$ python3 -q
>>> import numpy as np
>>> np.set_printoptions(precision=1, suppress=True, linewidth=140, sign=" ")
>>> rd = lambda a: np.round(a, 1) + 0
>>> mat = np.array([[1, 1, 1, 1, -1, -1, -1, -1], [1, -1, -1, 1, 1, -1, -1, 1]])
>>> mat
array([[ 1,  1,  1,  1, -1, -1, -1, -1],
       [ 1, -1, -1,  1,  1, -1, -1,  1]])
>>> other = np.array([[0, -4, 1],
...     [0, -4, 0],
...     [4, -1, -1],
...     [5, 2, 1],
...     [4, 4, -1],
...     [-1, -2, 1],
...     [-4, 4, 4],
...     [1, 3, 0]])
>>> other.T @ mat.T
array([[  9,  11],
       [-16,   8],
       [ -3,  -3]])
>>> np.vstack([mat, other.T]).shape
(5, 8)
>>> mat @ other
array([[  9, -16,  -3],
       [ 11,   8,  -3]])
>>> u = np.array([4, 0])
>>> np.array([np.convolve(row, u, "same") for row in mat])
array([[ 4,  4,  4,  4, -4, -4, -4, -4],
       [ 4, -4, -4,  4,  4, -4, -4,  4]])
>>> np.polyval(u, mat[1])
array([ 4, -4, -4,  4,  4, -4, -4,  4])
>>> np.correlate(mat[1], mat[0], "full")
array([-1,  0,  1,  0,  1,  0, -1,  0,  1,  0, -1,  0, -1,  0,  1])
>>> A = np.load("a.npy")
>>> A
array([[ 1, -1,  1],
       [ 0,  5, -1],
       [ 2,  0, -2]])
>>> other = np.array([[-5, -2], [2, 4], [4, 3]])
>>> np.einsum("ij,ij->i", A, A)
array([  3,  26,   8])
>>> np.einsum("ik,kj->ij", A, other)
array([[ -3,  -3],
       [  6,  17],
       [-18, -10]])
>>> other.T @ A.T
array([[ -3,   6, -18],
       [ -3,  17, -10]])
>>> ev, vecs = np.linalg.eig(A)
>>> rd(A @ vecs[:, 0] - ev[0] * vecs[:, 0])
array([ 0.,  0.,  0.])
>>> rd(np.prod(ev))
np.float64(-18.0)
>>> J = np.load("out18.npy")
>>> rd(J)
array([[ 0.1,  0.3,  0.1, -0.2],
       [ 0.3,  0.7,  0.4,  0. ],
       [ 0.1,  0.4,  0.2,  0.1],
       [-0.2,  0. ,  0.1,  1. ]])
>>> Uu, s, vt = np.linalg.svd(J, full_matrices=False)
>>> (s > 1e-8).sum()
np.int64(2)
>>> rd(Uu.T @ J @ vt.T)
array([[ 1.,  0.,  0.,  0.],
       [ 0.,  1.,  0.,  0.],
       [ 0.,  0.,  0.,  0.],
       [ 0.,  0.,  0.,  0.]])
>>> rd(Uu.T @ Uu)
array([[ 1.,  0.,  0.,  0.],
       [ 0.,  1.,  0.,  0.],
       [ 0.,  0.,  1.,  0.],
       [ 0.,  0.,  0.,  1.]])
>>> rd(np.sqrt((s ** 2).sum())), rd(np.linalg.norm(J))
(np.float64(1.4), np.float64(1.4))
>>> rd(s / s[0])
array([ 1.,  1.,  0.,  0.])
>>> ev, vecs = np.linalg.eigh(J)
>>> rd(np.linalg.eigvalsh(J + 2 * np.eye(4)))
array([ 2.,  2.,  3.,  3.])
>>> rd(ev)
array([ 0.,  0.,  1.,  1.])
>>> rd(vecs.T @ vecs)
array([[ 1.,  0.,  0.,  0.],
       [ 0.,  1.,  0.,  0.],
       [ 0.,  0.,  1.,  0.],
       [ 0.,  0.,  0.,  1.]])
>>> ev.sum(), np.trace(J)
(np.float64(2.0), np.float64(2.0))
>>> rd(np.linalg.svd(J, compute_uv=False))
array([ 1.,  1.,  0.,  0.])
>>> rd(np.linalg.eigvalsh(J @ J))
array([ 0.,  0.,  1.,  1.])
>>> (ev > 1e-8).sum(), (ev < -1e-8).sum()
(np.int64(2), np.int64(0))
>>> Uu, s, vt = np.linalg.svd(J)
>>> vecs = vt[:(s > 1e-8).sum()]
>>> rng = np.random.default_rng(91752)
>>> x0 = J[2] + 4 * J[1] + rng.integers(2) * np.eye(4)[3]
>>> rd(x0)
array([ 1.2,  3.1,  1.7,  0.2])
>>> rd(vecs.T @ vecs)
array([[ 0.1,  0.3,  0.1, -0.2],
       [ 0.3,  0.7,  0.4,  0. ],
       [ 0.1,  0.4,  0.2,  0.1],
       [-0.2,  0. ,  0.1,  1. ]])
>>> data = np.array([[0, 2, 0], [2, 0, 2], [0, 2, 0]])
>>> Uu, s, vt = np.linalg.svd(data)
>>> vecs = vt[:(s > 1e-8).sum()]
>>> x0 = data[1] + 5 * data[0] + rng.integers(2) * np.eye(3)[2]
>>> x0
array([  2.,  10.,   3.])
>>> np.allclose(vecs.T @ vecs @ x0, x0)
False
>>> np.linalg.matrix_rank(np.vstack([data, x0]))
np.int64(3)
>>> rd(vecs.T @ vecs)
array([[ 0.5,  0. ,  0.5],
       [ 0. ,  1. ,  0. ],
       [ 0.5,  0. ,  0.5]])
>>> X = np.load("arr.npy")
>>> rd(X)
array([[ 11.6,   7.3, -19.1,  18.4, -26.1],
       [  9.9,   5.6, -17.1,  15.6, -22.4],
       [  5.7,   1.7, -11.7,   8.3, -13.1],
       [  4.4,   0.6,  -9.8,   6. , -10.1],
       [  3.4,  -0.1,  -8.4,   4.4,  -8.1],
       [  1.9,  -1. ,  -5.9,   1.9,  -4.9],
       [  1.6,  -1.2,  -5.2,   1.3,  -4.1],
       [  0.4,  -1.3,  -2.5,  -0.4,  -1.6],
       [  0.3,  -1.2,  -2.2,  -0.5,  -1.4],
       [  0. ,  -0.5,  -0.6,  -0.5,  -0.4],
       [  0. ,  -0.2,  -0.2,  -0.2,  -0.1],
       [ -0.1,   0.3,   0.4,   1. ,   0.9],
       [ -0.2,   0.3,   0.4,   1.4,   1.6],
       [ -0.2,   0.2,   0.4,   1.5,   1.8],
       [ -0.5,  -0.3,   0.3,   1.9,   3.3],
       [ -0.7,  -0.6,   0.3,   2.1,   4.1],
       [ -1.3,  -1.7,   0.1,   2.2,   6.3],
       [ -2.3,  -3.5,   0. ,   1.9,  10. ],
       [ -2.3,  -3.6,  -0.1,   1.9,  10.2],
       [ -5.7,  -9.8,  -0.3,  -0.3,  21.2],
       [ -6.7, -11.6,  -0.4,  -1.1,  24.4],
       [-12.2, -21.3,  -0.3,  -6.1,  40.8]])
>>> Xc = X - X.mean(axis=0)
>>> vecs = np.linalg.svd(Xc)[2][:3]
>>> other = Xc - Xc @ vecs.T @ vecs
>>> rd(other.std(axis=0))
array([ 0.,  0.,  0.,  0.,  0.])
>>> rd((Xc @ vecs.T).std(axis=0))
array([ 17.3,   4.6,   2.1])
>>> rd(np.diag(vecs.T @ vecs))
array([ 0.1,  0.5,  0.7,  0.9,  0.9])
>>> np.linalg.norm(other, axis=1).round(6).argmax()
np.int64(0)
>>> rk = np.linalg.matrix_rank(X)
>>> rk
np.int64(3)
>>> ns = np.linalg.svd(X)[2][rk:].T
>>> [int(np.linalg.matrix_rank(X[:, :j + 1])) for j in range(5)]
[1, 2, 3, 3, 3]
>>> np.linalg.matrix_rank(X.T @ X), np.linalg.matrix_rank(X @ X.T)
(np.int64(3), np.int64(3))
>>> ns.shape
(5, 2)
>>> M = np.array([[1, 1, -1, -1, -1, -1, 1, 1],
...     [1, -1, 1, -1, 1, -1, 1, -1],
...     [1, -1, -1, 1, 1, -1, -1, 1],
...     [1, -1, -1, 1, -1, 1, 1, -1]])
>>> u = np.array([2, 3, 3])
>>> np.correlate(M[2], M[1], "full")
array([-1,  2, -1,  0, -1,  2, -1,  0,  1, -2,  1,  0,  1, -2,  1])
>>> np.array([np.convolve(row, u, "same") for row in M])
array([[ 5,  4, -2, -8, -8, -4,  2,  6],
       [ 1,  2, -2,  2, -2,  2, -2,  0],
       [ 1, -2, -4,  2,  4, -2, -4,  0],
       [ 1, -2, -4, -2,  2,  2,  4,  0]])
>>> np.polyval(u, M[2])
array([ 8,  2,  2,  8,  8,  2,  2,  8])
>>> other = M / np.sqrt((M ** 2).mean(axis=1, keepdims=True))
>>> M - M.mean(axis=1, keepdims=True)
array([[ 1.,  1., -1., -1., -1., -1.,  1.,  1.],
       [ 1., -1.,  1., -1.,  1., -1.,  1., -1.],
       [ 1., -1., -1.,  1.,  1., -1., -1.,  1.],
       [ 1., -1., -1.,  1., -1.,  1.,  1., -1.]])
>>> np.linalg.matrix_rank(other) == np.linalg.matrix_rank(M)
np.True_
>>> np.linalg.matrix_rank(M - M.mean(axis=1, keepdims=True))
np.int64(4)
>>> other[3]
array([ 1., -1., -1.,  1., -1.,  1.,  1., -1.])
>>> rd(np.linalg.norm(M, axis=0))
array([ 2.,  2.,  2.,  2.,  2.,  2.,  2.,  2.])
>>> rd(np.linalg.norm(M[2], 1)), rd(np.linalg.norm(M[2], np.inf))
(np.float64(8.0), np.float64(1.0))
>>> rd(np.linalg.norm(M) ** 2 / np.linalg.norm(M, 2) ** 2)
np.float64(4.0)
>>> rd(np.linalg.norm(M, "nuc"))
np.float64(11.3)
>>> M[2] @ M[1]
np.int64(0)
>>> rd(np.linalg.norm(M, axis=1))
array([ 2.8,  2.8,  2.8,  2.8])
>>> rd(np.linalg.norm(M, 2))
np.float64(2.8)
>>> np.linalg.norm(M, axis=1).argmax()
np.int64(0)
>>> ang = np.radians(158)
>>> Rm = np.eye(8)
>>> Rm[1, 1] = Rm[2, 2] = np.cos(ang)
>>> Rm[1, 2], Rm[2, 1] = -np.sin(ang), np.sin(ang)
>>> rd(Rm)
array([[ 1. ,  0. ,  0. ,  0. ,  0. ,  0. ,  0. ,  0. ],
       [ 0. , -0.9, -0.4,  0. ,  0. ,  0. ,  0. ,  0. ],
       [ 0. ,  0.4, -0.9,  0. ,  0. ,  0. ,  0. ,  0. ],
       [ 0. ,  0. ,  0. ,  1. ,  0. ,  0. ,  0. ,  0. ],
       [ 0. ,  0. ,  0. ,  0. ,  1. ,  0. ,  0. ,  0. ],
       [ 0. ,  0. ,  0. ,  0. ,  0. ,  1. ,  0. ,  0. ],
       [ 0. ,  0. ,  0. ,  0. ,  0. ,  0. ,  1. ,  0. ],
       [ 0. ,  0. ,  0. ,  0. ,  0. ,  0. ,  0. ,  1. ]])
>>> other = M @ Rm.T
>>> rd(other)
array([[ 1. , -0.6,  1.3, -1. , -1. , -1. ,  1. ,  1. ],
       [ 1. ,  0.6, -1.3, -1. ,  1. , -1. ,  1. , -1. ],
       [ 1. ,  1.3,  0.6,  1. ,  1. , -1. , -1. ,  1. ],
       [ 1. ,  1.3,  0.6,  1. , -1. ,  1. ,  1. , -1. ]])
>>> rd(np.abs(other - M).max(axis=0))
array([ 0. ,  2.3,  2.3,  0. ,  0. ,  0. ,  0. ,  0. ])
>>> other = M + rng.integers(-2, 3, (4, 1)) @ rng.integers(-2, 3, (1, 8))
>>> other
array([[ 1,  1, -2, -1,  1, -3,  0,  0],
       [ 1, -1,  0, -1,  3, -3,  0, -2],
       [ 1, -1, -1,  1,  1, -1, -1,  1],
       [ 1, -1, -3,  1,  3, -3, -1, -3]])
>>> np.abs(other - M).sum(axis=1)
array([  7,   7,   0,  14])
>>> other - M
array([[ 0,  0, -1,  0,  2, -2, -1, -1],
       [ 0,  0, -1,  0,  2, -2, -1, -1],
       [ 0,  0,  0,  0,  0,  0,  0,  0],
       [ 0,  0, -2,  0,  4, -4, -2, -2]])
>>> np.linalg.matrix_rank(other - M, tol=1e-8)
np.int64(1)
